>>> import numpy as np
>>> np.set_printoptions(precision=1, suppress=True, linewidth=100)
>>> W0 = np.loadtxt("out16.csv", delimiter=",")
>>> print(W0)
[[ 5.  5. -3.  0. -1.  2. -1. -5.  3.  2.]
 [ 2.  5.  5. -3.  0. -1.  2. -1. -5.  3.]
 [ 3.  2.  5.  5. -3.  0. -1.  2. -1. -5.]
 [-5.  3.  2.  5.  5. -3.  0. -1.  2. -1.]
 [-1. -5.  3.  2.  5.  5. -3.  0. -1.  2.]
 [ 2. -1. -5.  3.  2.  5.  5. -3.  0. -1.]
 [-1.  2. -1. -5.  3.  2.  5.  5. -3.  0.]
 [ 0. -1.  2. -1. -5.  3.  2.  5.  5. -3.]
 [-3.  0. -1.  2. -1. -5.  3.  2.  5.  5.]
 [ 5. -3.  0. -1.  2. -1. -5.  3.  2.  5.]]
>>> np.sort(np.abs(np.fft.fft(W0[0]))), np.sort(np.linalg.svd(W0, compute_uv=False))
(array([ 1. ,  5.1,  5.1,  7. , 11.9, 11.9, 12.3, 12.3, 13.1, 13.1]), array([ 1. ,  5.1,  5.1,  7. , 11.9, 11.9, 12.3, 12.3, 13.1, 13.1]))
>>> print((W0 @ W0)[0])
[ 33.  44. -30. -12.  26. -24.   5. -60.  -9.  76.]
>>> np.fft.fft(W0[0])
array([ 7.  +0.j , 11.8 -0.8j, 12.6 +3.6j, -3.8 -3.4j,  1.4-12.2j, -1.  +0.j ,  1.4+12.2j,
       -3.8 +3.4j, 12.6 -3.6j, 11.8 +0.8j])
>>> W0 @ np.ones(10)
array([7., 7., 7., 7., 7., 7., 7., 7., 7., 7.])
>>> mat = np.loadtxt("block3.csv", delimiter=",")
>>> print(mat)
[[-1.  0.  0.  2. -1.  1. -1. -2. -1.  0.  0.  1.  2.  0.]
 [-2.  1. -2.  2. -1.  1.  1.  0.  0.  0. -2. -2.  0.  2.]
 [ 2. -1.  0.  0.  1.  2.  0. -1. -2.  0.  2. -1.  0.  1.]
 [-2.  1. -2.  2. -1.  1.  1.  0.  0.  0. -2. -2.  0.  2.]
 [ 0.  1.  0. -2.  2. -1.  0. -1. -1.  1.  0. -2. -2.  2.]
 [ 1.  1. -2. -1. -2.  2.  1.  2.  2.  1.  0. -2.  1. -2.]]
>>> r = np.linalg.matrix_rank(mat)
>>> r
np.int64(5)
>>> ns = np.linalg.svd(mat)[2][r:].T
>>> ns.shape
(14, 9)
>>> np.linalg.matrix_rank(mat.T @ mat), np.linalg.matrix_rank(mat @ mat.T)
(np.int64(5), np.int64(5))
>>> [int(np.linalg.matrix_rank(np.delete(mat, i, axis=0))) for i in range(6)]
[4, 5, 4, 5, 4, 4]
>>> print([int(np.linalg.matrix_rank(mat[:i])) for i in range(1, len(mat) + 1)])
[1, 2, 3, 3, 4, 5]
>>> np.allclose(mat @ ns, 0)
True
>>> Uu, sv, Vh = np.linalg.svd(mat)
>>> V = Vh[:(sv > 1e-8).sum()]
>>> rng = np.random.default_rng(7376)
>>> x = mat[3] + -1 * mat[5] + rng.integers(2) * np.eye(14)[7]
>>> x
array([-3.,  0.,  0.,  3.,  1., -1.,  0., -1., -2., -1., -2.,  0., -1.,  4.])
>>> np.diag(V.T @ V)
array([0.4, 0.3, 0.2, 0.5, 0.3, 0.5, 0.2, 0.5, 0.3, 0.2, 0.3, 0.5, 0.3, 0.5])
>>> round(float(np.linalg.norm(x - V.T @ V @ x)), 1)
0.7
>>> W = np.array([[-2, -1, 1, -2, 0, 2],
...     [1, 1, -2, 1, 2, 2],
...     [1, -1, 2, 1, -2, 2],
...     [0, -2, -1, -2, 0, 1],
...     [-2, -1, -1, 2, -1, -2],
...     [-2, -1, 2, -1, 2, 1],
...     [1, -1, 0, 0, 1, 2],
...     [2, -2, 2, 1, 2, 1],
...     [1, -2, -1, -1, -2, 1],
...     [0, 1, -1, 2, 1, 0],
...     [-2, 1, 1, 2, 2, 0],
...     [1, 0, 2, 1, -2, 1],
...     [1, 0, 2, 0, 2, 1],
...     [0, -2, -1, -2, 2, -2]])
>>> coef = np.array([3, 0, 2, 1, 2, 0])
>>> act = np.maximum(mat @ W + coef, 0)
>>> (act > 0).astype(int)
array([[1, 1, 1, 0, 1, 1],
       [1, 0, 0, 0, 1, 0],
       [0, 0, 1, 0, 1, 0],
       [1, 0, 0, 0, 1, 0],
       [0, 1, 0, 1, 1, 0],
       [1, 0, 1, 0, 1, 1]])
>>> print((act > 0).mean(axis=0))
[0.7 0.3 0.5 0.2 1.  0.3]
>>> basis = np.array([[-3, 3], [2, 0], [2, 0], [-3, 1], [-1, 0], [-2, -1]])
>>> print(act @ basis)
[[  6.   5.]
 [-43.  27.]
 [  3.   0.]
 [-43.  27.]
 [-16.   7.]
 [-54.   4.]]
>>> B = mat / np.linalg.norm(mat, axis=1, keepdims=True)
>>> G = B @ B.T
>>> G
array([[ 1. ,  0.2,  0.1,  0.2, -0.5, -0.2],
       [ 0.2,  1. , -0.2,  1. ,  0.1,  0.2],
       [ 0.1, -0.2,  1. , -0.2,  0.3, -0.1],
       [ 0.2,  1. , -0.2,  1. ,  0.1,  0.2],
       [-0.5,  0.1,  0.3,  0.1,  1. , -0.3],
       [-0.2,  0.2, -0.1,  0.2, -0.3,  1. ]])
>>> np.linalg.norm(B, axis=1)
array([1., 1., 1., 1., 1., 1.])
>>> (np.abs(G) > 0.9).astype(int)
array([[1, 0, 0, 0, 0, 0],
       [0, 1, 0, 1, 0, 0],
       [0, 0, 1, 0, 0, 0],
       [0, 1, 0, 1, 0, 0],
       [0, 0, 0, 0, 1, 0],
       [0, 0, 0, 0, 0, 1]])
>>> np.linalg.lstsq(mat[:-1].T, mat[-1])[2]
np.int32(4)
>>> print(np.allclose(mat[:-1].T @ np.linalg.lstsq(mat[:-1].T, mat[-1])[0], mat[-1]))
False
>>> np.unique(mat.round(6), axis=0).shape
(5, 14)
>>> K = np.array([[0, 0, -3, 3, 1, 1],
...     [0, 0, -2, -1, 2, 2],
...     [3, 3, -2, -1, -2, 1],
...     [-1, -3, 3, 2, 2, -1],
...     [1, -3, 3, 2, -2, 2],
...     [-2, 3, 3, 3, -2, -3],
...     [3, 3, -1, -3, 1, -3]])
>>> K[:, 0] = -3 * K[:, 3]
>>> K
array([[-9,  0, -3,  3,  1,  1],
       [ 3,  0, -2, -1,  2,  2],
       [ 3,  3, -2, -1, -2,  1],
       [-6, -3,  3,  2,  2, -1],
       [-6, -3,  3,  2, -2,  2],
       [-9,  3,  3,  3, -2, -3],
       [ 9,  3, -1, -3,  1, -3]])
>>> B = K + rng.integers(-2, 3, (7, 5)) @ rng.integers(-2, 3, (5, 6))
>>> B
array([[ -7,   1,  -3,  -2,   4,   2],
       [  3,  -9,   5,   8,   5,  10],
       [  8,   7,  -1,  -7,  -5,  -3],
       [ -3,  -1,  -1,  -5,   8,  -1],
       [ -6,  -3,   3,   3,  -7,   9],
       [-12,   1,   3,   2,   8,  -7],
       [ 11,   0,   2,  -2,   6,  -5]])
>>> B - K
array([[ 2,  1,  0, -5,  3,  1],
       [ 0, -9,  7,  9,  3,  8],
       [ 5,  4,  1, -6, -3, -4],
       [ 3,  2, -4, -7,  6,  0],
       [ 0,  0,  0,  1, -5,  7],
       [-3, -2,  0, -1, 10, -4],
       [ 2, -3,  3,  1,  5, -2]])
>>> np.round(np.linalg.svd(B - K, compute_uv=False), 1) + 0
array([20.3, 15.7,  8.9,  7.4,  2.2,  0. ])
>>> print(np.abs(B - K).sum(axis=1))
[12 36 23 22 13 20 16]
>>> Uu, sv, Vh = np.linalg.svd(K)
>>> print(sv.round(1) + 0)
[19.7  7.4  6.6  4.8  1.3  0. ]
>>> np.argmax(sv[:-1] / (sv[1:] + 1e-6)) + 1
np.int64(5)
>>> B = Uu[:, :5] @ np.diag(sv[:5]) @ Vh[:5]
>>> round(np.linalg.norm(K - B) / np.linalg.norm(K), 1)
np.float64(0.0)
>>> round(np.abs(K - B).max(), 1)
np.float64(0.0)
>>> B.round(1) + 0
array([[-9.,  0., -3.,  3.,  1.,  1.],
       [ 3.,  0., -2., -1.,  2.,  2.],
       [ 3.,  3., -2., -1., -2.,  1.],
       [-6., -3.,  3.,  2.,  2., -1.],
       [-6., -3.,  3.,  2., -2.,  2.],
       [-9.,  3.,  3.,  3., -2., -3.],
       [ 9.,  3., -1., -3.,  1., -3.]])
>>> print(round(float(np.linalg.norm(K - B, 2)), 1), np.round(sv[5], 1))
0.0 0.0
>>> Uu, sv, Vh = np.linalg.svd(K)
>>> V = Vh[:(sv > 1e-8).sum()]
>>> x = K[4] + -1 * K[5] + rng.integers(2) * np.eye(6)[2]
>>> print(x)
[ 3. -6.  0. -1.  0.  5.]
>>> np.allclose(V.T @ V @ x, x)
True
>>> print(np.round(V.T @ V, 1) + 0)
[[ 0.9  0.   0.  -0.3  0.   0. ]
 [ 0.   1.   0.   0.   0.   0. ]
 [ 0.   0.   1.   0.   0.   0. ]
 [-0.3  0.   0.   0.1  0.   0. ]
 [ 0.   0.   0.   0.   1.   0. ]
 [ 0.   0.   0.   0.   0.   1. ]]
>>> np.round(np.linalg.norm(K, 2) / np.linalg.norm(K), 1)
np.float64(0.9)
>>> [round(float(x), 1) for x in np.linalg.svd(K, compute_uv=False)[:3]]
[19.7, 7.4, 6.6]
>>> print(np.argsort(-np.linalg.norm(K, axis=0).round(6), kind="stable")[:3])
[0 1 2]
>>> np.linalg.matrix_rank(K, rtol=0.1)
np.int64(4)
>>> J = np.load("arr.npy")
>>> J
array([[ 8., -6., -9.,  6., -3.,  6.,  6.,  6., -6.,  0.,  3.],
       [-6.,  3.,  6., -4.,  2., -4., -4., -4.,  4.,  0., -2.],
       [-9.,  6.,  8., -6.,  3., -6., -6., -6.,  6.,  0., -3.],
       [ 6., -4., -6.,  3., -2.,  4.,  4.,  4., -4.,  0.,  2.],
       [-3.,  2.,  3., -2.,  0., -2., -2., -2.,  2.,  0., -1.],
       [ 6., -4., -6.,  4., -2.,  3.,  4.,  4., -4.,  0.,  2.],
       [ 6., -4., -6.,  4., -2.,  4.,  3.,  4., -4.,  0.,  2.],
       [ 6., -4., -6.,  4., -2.,  4.,  4.,  3., -4.,  0.,  2.],
       [-6.,  4.,  6., -4.,  2., -4., -4., -4.,  3.,  0., -2.],
       [ 0.,  0.,  0.,  0.,  0.,  0.,  0.,  0.,  0., -1.,  0.],
       [ 3., -2., -3.,  2., -1.,  2.,  2.,  2., -2.,  0.,  0.]])
>>> w, V = np.linalg.eigh(J)
>>> x = np.array([2, -3, -3, 2, 0, -3, 2, -3, 1, -2, 3])
>>> x @ J @ x
np.float64(262.0)
>>> print((np.sign(V[:, -1].round(6)) == np.sign(V[0, -1].round(6))).astype(int))
[1 0 0 1 0 1 1 1 0 0 1]
>>> V * np.maximum(w, 0) @ V.T
array([[ 8.8, -5.9, -8.8,  5.9, -2.9,  5.9,  5.9,  5.9, -5.9,  0. ,  2.9],
       [-5.9,  3.9,  5.9, -3.9,  2. , -3.9, -3.9, -3.9,  3.9,  0. , -2. ],
       [-8.8,  5.9,  8.8, -5.9,  2.9, -5.9, -5.9, -5.9,  5.9,  0. , -2.9],
       [ 5.9, -3.9, -5.9,  3.9, -2. ,  3.9,  3.9,  3.9, -3.9,  0. ,  2. ],
       [-2.9,  2. ,  2.9, -2. ,  1. , -2. , -2. , -2. ,  2. ,  0. , -1. ],
       [ 5.9, -3.9, -5.9,  3.9, -2. ,  3.9,  3.9,  3.9, -3.9,  0. ,  2. ],
       [ 5.9, -3.9, -5.9,  3.9, -2. ,  3.9,  3.9,  3.9, -3.9,  0. ,  2. ],
       [ 5.9, -3.9, -5.9,  3.9, -2. ,  3.9,  3.9,  3.9, -3.9,  0. ,  2. ],
       [-5.9,  3.9,  5.9, -3.9,  2. , -3.9, -3.9, -3.9,  3.9,  0. , -2. ],
       [ 0. ,  0. ,  0. ,  0. ,  0. ,  0. ,  0. ,  0. ,  0. ,  0. ,  0. ],
       [ 2.9, -2. , -2.9,  2. , -1. ,  2. ,  2. ,  2. , -2. ,  0. ,  1. ]])
>>> np.linalg.eigvalsh(J[1:, 1:])
array([-1., -1., -1., -1., -1., -1., -1., -1., -1., 34.])
>>> np.round(V * np.abs(w) @ V.T, 1) + 0
array([[ 9.6, -5.7, -8.6,  5.7, -2.9,  5.7,  5.7,  5.7, -5.7,  0. ,  2.9],
       [-5.7,  4.8,  5.7, -3.8,  1.9, -3.8, -3.8, -3.8,  3.8,  0. , -1.9],
       [-8.6,  5.7,  9.6, -5.7,  2.9, -5.7, -5.7, -5.7,  5.7,  0. , -2.9],
       [ 5.7, -3.8, -5.7,  4.8, -1.9,  3.8,  3.8,  3.8, -3.8,  0. ,  1.9],
       [-2.9,  1.9,  2.9, -1.9,  2. , -1.9, -1.9, -1.9,  1.9,  0. , -1. ],
       [ 5.7, -3.8, -5.7,  3.8, -1.9,  4.8,  3.8,  3.8, -3.8,  0. ,  1.9],
       [ 5.7, -3.8, -5.7,  3.8, -1.9,  3.8,  4.8,  3.8, -3.8,  0. ,  1.9],
       [ 5.7, -3.8, -5.7,  3.8, -1.9,  3.8,  3.8,  4.8, -3.8,  0. ,  1.9],
       [-5.7,  3.8,  5.7, -3.8,  1.9, -3.8, -3.8, -3.8,  4.8,  0. , -1.9],
       [ 0. ,  0. ,  0. ,  0. ,  0. ,  0. ,  0. ,  0. ,  0. ,  1. ,  0. ],
       [ 2.9, -1.9, -2.9,  1.9, -1. ,  1.9,  1.9,  1.9, -1.9,  0. ,  2. ]])
>>> np.abs(J).sum(axis=1).max(), np.round(np.abs(w).max(), 1)
(np.float64(59.0), np.float64(43.0))
